$ ipython --no-banner

In [1]: import numpy as np

In [2]: from numpy import linalg as LA

In [3]: np.set_printoptions(suppress=True, linewidth=100)

In [4]: mat = np.load("case13.npy")

In [5]: print(mat)
[[ 5  8  0  9]
 [ 8 23 -2 26]
 [ 0 -2  6  0]
 [ 9 26  0 31]]

In [6]: L = LA.cholesky(mat)

In [7]: print(np.round(mat / np.sqrt(np.outer(np.diag(mat), np.diag(mat))), 2))
[[ 1.    0.75  0.    0.72]
 [ 0.75  1.   -0.17  0.97]
 [ 0.   -0.17  1.    0.  ]
 [ 0.72  0.97  0.    1.  ]]

In [8]: print(np.round(L @ L.T, 2) + 0)
[[ 5.  8.  0.  9.]
 [ 8. 23. -2. 26.]
 [ 0. -2.  6.  0.]
 [ 9. 26.  0. 31.]]

In [9]: print(LA.norm(mat, axis=1).argmax())
3

In [10]: print(np.round(LA.norm(mat, axis=0), 2))
[13.04 35.68  6.32 41.45]

In [11]: print(round(float(LA.norm(mat[1], 1)), 2), np.round(LA.norm(mat[1], np.inf), 2))
59.0 26.0

In [12]: print(round(LA.norm(mat, 1), 2), np.round(LA.norm(mat, np.inf), 2))
66.0 66.0

In [13]: print(np.round(LA.norm(mat) ** 2 / LA.norm(mat, 2) ** 2, 2))
1.01

In [14]: rng = np.random.default_rng(5254)

In [15]: z = rng.permutation(4)

In [16]: A2 = mat[:, z] * rng.choice([-1, 1], 4)

In [17]: print(A2)
[[  0  -9   8  -5]
 [  2 -26  23  -8]
 [ -6   0  -2   0]
 [  0 -31  26  -9]]

In [18]: left, _, vt = LA.svd(mat.T @ A2)

In [19]: print(z)
[2 3 1 0]

In [20]: M = np.loadtxt("m.csv", delimiter=",")

In [21]: print(M)
[[ 1.36  1.83 -3.02]
 [-2.7   6.52 -4.99]
 [-4.4   7.15 -5.61]
 [ 2.15  2.79 -2.92]
 [-0.05  6.68 -4.2 ]
 [ 2.5   4.17 -3.03]
 [ 3.42  2.76 -2.53]
 [ 5.77 -1.32 -1.18]
 [ 1.94  4.35 -3.23]
 [11.74  0.5   0.38]]

In [22]: proj = M @ LA.solve(M.T @ M, M.T)

In [23]: print(np.round(proj @ M[:, 0], 2))
[ 1.36 -2.7  -4.4   2.15 -0.05  2.5   3.42  5.77  1.94 11.74]

In [24]: print(np.round(LA.eigvalsh(proj), 2) + 0)
[0. 0. 0. 0. 0. 0. 0. 1. 1. 1.]

In [25]: print(np.round(np.diag(proj), 2))
[0.3  0.24 0.34 0.12 0.3  0.13 0.11 0.57 0.12 0.76]

In [26]: Ac = M - M.mean(axis=0)

In [27]: left, sv, vt = LA.svd(Ac, full_matrices=False)

In [28]: print((np.sign(left[:, 0]) == np.sign(left[0, 0])).astype(int))
[1 0 0 1 0 0 1 1 0 1]

In [29]: print(LA.matrix_rank(Ac))
3

In [30]: print(np.round(vt[0] * np.sign(vt[0, np.abs(vt[0]).argmax()]), 2))
[ 0.82 -0.47  0.32]

In [31]: print(np.round(np.abs(vt[-1]), 2))
[0.29 0.15 0.95]

In [32]: print(np.round(Ac.mean(axis=0), 2) + 0)
[0. 0. 0.]

In [33]: print(sv.round(2) + 0)
[16.06  4.23  0.  ]

In [34]: print(np.round((sv ** 2).sum() ** 2 / (sv ** 4).sum(), 2))
1.14

In [35]: print(np.abs(left[:, 0]).argmax())
9

In [36]: print(np.abs(vt[0]).argmax())
0

In [37]: C2 = np.cov(M, rowvar=False)

In [38]: print(C2.round(2))
[[ 19.86 -10.15   7.67]
 [-10.15   7.75  -4.32]
 [  7.67  -4.32   3.02]]

In [39]: print(np.round(np.polyfit(M[:, 1], M[:, 0], 1), 2))
[-1.31  6.81]

In [40]: print(np.round(M.std(axis=0), 2))
[4.23 2.64 1.65]

In [41]: print(np.round(np.median(M, axis=0), 2))
[ 2.04  3.48 -3.02]

In [42]: print(np.round(np.corrcoef(M[:, 1], M[:, 0])[0, 1], 2))
-0.82

In [43]: print(np.round(np.corrcoef(M.T), 2))
[[ 1.   -0.82  0.99]
 [-0.82  1.   -0.89]
 [ 0.99 -0.89  1.  ]]

In [44]: def softmax(z):
    ...:     e = np.exp(z - z.max(axis=-1, keepdims=True))
    ...:     return e / e.sum(axis=-1, keepdims=True)
    ...: 

In [45]: print(np.round(softmax(M[3] + -1), 2) + 0)
[0.34 0.65 0.  ]

In [46]: att = M @ M.T / np.sqrt(3)

In [47]: print(np.round(softmax(att + np.triu(np.full(att.shape, -np.inf), 1)), 2) + 0)
[[1.   0.   0.   0.   0.   0.   0.   0.   0.   0.  ]
 [0.   1.   0.   0.   0.   0.   0.   0.   0.   0.  ]
 [0.   0.   1.   0.   0.   0.   0.   0.   0.   0.  ]
 [0.   0.5  0.48 0.02 0.   0.   0.   0.   0.   0.  ]
 [0.   0.02 0.98 0.   0.   0.   0.   0.   0.   0.  ]
 [0.   0.05 0.06 0.   0.88 0.01 0.   0.   0.   0.  ]
 [0.   0.01 0.   0.01 0.58 0.3  0.09 0.   0.   0.  ]
 [0.   0.   0.   0.   0.   0.   0.   1.   0.   0.  ]
 [0.   0.1  0.23 0.   0.66 0.   0.   0.   0.   0.  ]
 [0.   0.   0.   0.   0.   0.   0.   0.   0.   1.  ]]

In [48]: data = np.loadtxt("x.csv", delimiter=",")

In [49]: print(data)
[[  8.  -2.   5.  -5.]
 [ -2. -10.   0.  -7.]
 [  5.   0.  -2.   1.]
 [ -5.  -7.   1.   4.]]

In [50]: assert data == data.T
Traceback (most recent call last):
  Cell In[50], line 1
    assert data == data.T
ValueError: The truth value of an array with more than one element is ambiguous. Use a.any() or a.all()


In [51]: print((data + data.T) / 2)
[[  8.  -2.   5.  -5.]
 [ -2. -10.   0.  -7.]
 [  5.   0.  -2.   1.]
 [ -5.  -7.   1.   4.]]

In [52]: print(np.allclose(data @ data.T, data.T @ data))
True

In [53]: print(round(float(LA.det(data)), 2))
3905.0

In [54]: print(data @ data)
[[118.  39.  25. -41.]
 [ 39. 153. -17.  52.]
 [ 25. -17.  30. -23.]
 [-41.  52. -23.  91.]]

In [55]: print(np.trace(data))
0.0

In [56]: F = np.array([[1, 1, -3], [2, -1, 3], [11, -4, 12]])

In [57]: print(np.einsum("ij,ji->", data, data))
392.0

In [58]: print(np.round(np.poly(data), 2) + 0)
[   1.    0. -196.  184. 3905.]

In [59]: print(np.round(LA.eigvals(data), 2))
[-13.74  12.5   -4.19   5.43]

In [60]: print(round(float(LA.det(data[::-1])), 2))
3905.0

In [61]: print(np.einsum("ii->", data))
0.0

In [62]: print(np.round(LA.norm(F, 2) / LA.norm(F), 2))
0.99

In [63]: print(LA.matrix_rank(F, rtol=0.1))
2

In [64]: print(np.argsort(-LA.norm(F, axis=0).round(6), kind="stable")[:3])
[2 0 1]
